In [1]: import numpy as np

In [2]: np.set_printoptions(suppress=True, linewidth=120)

In [3]: J = np.minimum.outer(np.arange(1, 6), np.arange(1, 6)) * 5

In [4]: J
Out[4]: 
array([[ 5,  5,  5,  5,  5],
       [ 5, 10, 10, 10, 10],
       [ 5, 10, 15, 15, 15],
       [ 5, 10, 15, 20, 20],
       [ 5, 10, 15, 20, 25]])

In [5]: round(np.linalg.det(J), 1)
Out[5]: np.float64(3125.0)

In [6]: np.linalg.determinant(J)
AttributeError: module 'numpy.linalg' has no attribute 'determinant'


In [7]: assert J == J.T
ValueError: The truth value of an array with more than one element is ambiguous. Use a.any() or a.all()


In [8]: np.round(np.abs(np.linalg.eigvals(J)).max(), 1)
Out[8]: np.float64(61.7)

In [9]: np.allclose(J @ J.T, J.T @ J)
Out[9]: True

In [10]: vals, vecs = np.linalg.eig(J)

In [11]: np.round(J @ vecs[:, 0] - vals[0] * vecs[:, 0], 1) + 0
Out[11]: array([0., 0., 0., 0., 0.])

In [12]: vals.round(1)
Out[12]: array([61.7,  7.2,  2.9,  1.8,  1.4])

In [13]: E = np.loadtxt("out0.csv", delimiter=",")

In [14]: E
Out[14]: 
array([[  1.,  -2.,   4.,  -8.],
       [  1.,  -1.,   1.,  -1.],
       [  1.,   0.,   0.,   0.],
       [  1.,   1.,   1.,   1.],
       [  1.,   2.,   4.,   8.],
       [  1.,   3.,   9.,  27.],
       [  1.,   4.,  16.,  64.],
       [  1.,   5.,  25., 125.],
       [  1.,   6.,  36., 216.]])

In [15]: x0 = np.array([4, 4, 1, 0])

In [16]: target = E @ x0

In [17]: np.round(np.linalg.solve(E.T @ E, E.T @ target), 1) + 0
Out[17]: array([4., 4., 1., 0.])

In [18]: target
Out[18]: array([ 0.,  1.,  4.,  9., 16., 25., 36., 49., 64.])

In [19]: np.linalg.solve(E, target)
LinAlgError: Last 2 dimensions of the array must be square


In [20]: np.round(np.linalg.pinv(E) @ E, 1) + 0
Out[20]: 
array([[1., 0., 0., 0.],
       [0., 1., 0., 0.],
       [0., 0., 1., 0.],
       [0., 0., 0., 1.]])

In [21]: rng = np.random.default_rng(854874)

In [22]: target = target + 0.1 * rng.normal(size=9)

In [23]: target.round(1)
Out[23]: array([ 0.2,  1.1,  4. ,  9.1, 15.9, 25. , 35.9, 49.1, 63.9])

In [24]: b, *_ = np.linalg.lstsq(E, target)

In [25]: np.round(E.T @ (target - E @ b), 1) + 0
Out[25]: array([0., 0., 0., 0.])

In [26]: round(np.linalg.norm(target - E @ b), 1)
Out[26]: np.float64(0.2)

In [27]: b.round()
Out[27]: array([ 4.,  4.,  1., -0.])

In [28]: b.round(1) + 0
Out[28]: array([4., 4., 1., 0.])

In [29]: arr = np.load("mat.npy")

In [30]: arr.round(1) + 0
Out[30]: 
array([[ 1. ,  0. ,  0. , -0.1,  0.1,  0.1, -0.1,  0. ,  0. ,  0. ,  0. ],
       [ 0. ,  1. ,  0. , -0.1,  0.1,  0.1, -0.1,  0. ,  0. ,  0. ,  0. ],
       [ 0. ,  0. ,  1. ,  0. ,  0. ,  0. ,  0. ,  0. ,  0. ,  0. ,  0. ],
       [-0.1, -0.1,  0. ,  0.4,  0.5,  0.5, -0.3,  0.2,  0.2,  0. ,  0.2],
       [ 0.1,  0.1,  0. ,  0.5,  0.5, -0.5,  0.3, -0.2, -0.2,  0. , -0.2],
       [ 0.1,  0.1,  0. ,  0.5, -0.5,  0.5,  0.3, -0.2, -0.2,  0. , -0.2],
       [-0.1, -0.1,  0. , -0.3,  0.3,  0.3,  0.8,  0.1,  0.1,  0. ,  0.1],
       [ 0. ,  0. ,  0. ,  0.2, -0.2, -0.2,  0.1,  0.9, -0.1,  0. , -0.1],
       [ 0. ,  0. ,  0. ,  0.2, -0.2, -0.2,  0.1, -0.1,  0.9,  0. , -0.1],
       [ 0. ,  0. ,  0. ,  0. ,  0. ,  0. ,  0. ,  0. ,  0. ,  1. ,  0. ],
       [ 0. ,  0. ,  0. ,  0.2, -0.2, -0.2,  0.1, -0.1, -0.1,  0. ,  0.9]])

In [31]: lab = rng.permutation(11)

In [32]: B = arr[:, lab] * rng.choice([-1, 1], 11)

In [33]: B.round(1) + 0
Out[33]: 
array([[ 0. ,  0. , -1. ,  0. , -0.1, -0.1,  0.1,  0.1,  0. ,  0. ,  0. ],
       [ 0. , -1. ,  0. ,  0. , -0.1, -0.1,  0.1,  0.1,  0. ,  0. ,  0. ],
       [ 0. ,  0. ,  0. ,  0. ,  0. ,  0. ,  0. ,  0. ,  0. ,  1. ,  0. ],
       [ 0. ,  0.1,  0.1, -0.2, -0.3, -0.5,  0.5, -0.4,  0.2,  0. , -0.2],
       [ 0. , -0.1, -0.1,  0.2,  0.3, -0.5, -0.5, -0.5, -0.2,  0. ,  0.2],
       [ 0. , -0.1, -0.1,  0.2,  0.3,  0.5,  0.5, -0.5, -0.2,  0. ,  0.2],
       [ 0. ,  0.1,  0.1, -0.1,  0.8, -0.3,  0.3,  0.3,  0.1,  0. , -0.1],
       [ 0. ,  0. ,  0. ,  0.1,  0.1,  0.2, -0.2, -0.2, -0.1,  0. , -0.9],
       [ 0. ,  0. ,  0. ,  0.1,  0.1,  0.2, -0.2, -0.2,  0.9,  0. ,  0.1],
       [-1. ,  0. ,  0. ,  0. ,  0. ,  0. ,  0. ,  0. ,  0. ,  0. ,  0. ],
       [ 0. ,  0. ,  0. , -0.9,  0.1,  0.2, -0.2, -0.2, -0.1,  0. ,  0.1]])

In [34]: left, _, vt = np.linalg.svd(arr.T @ B)

In [35]: lab
Out[35]: array([ 9,  1,  0, 10,  6,  4,  5,  3,  8,  2,  7])
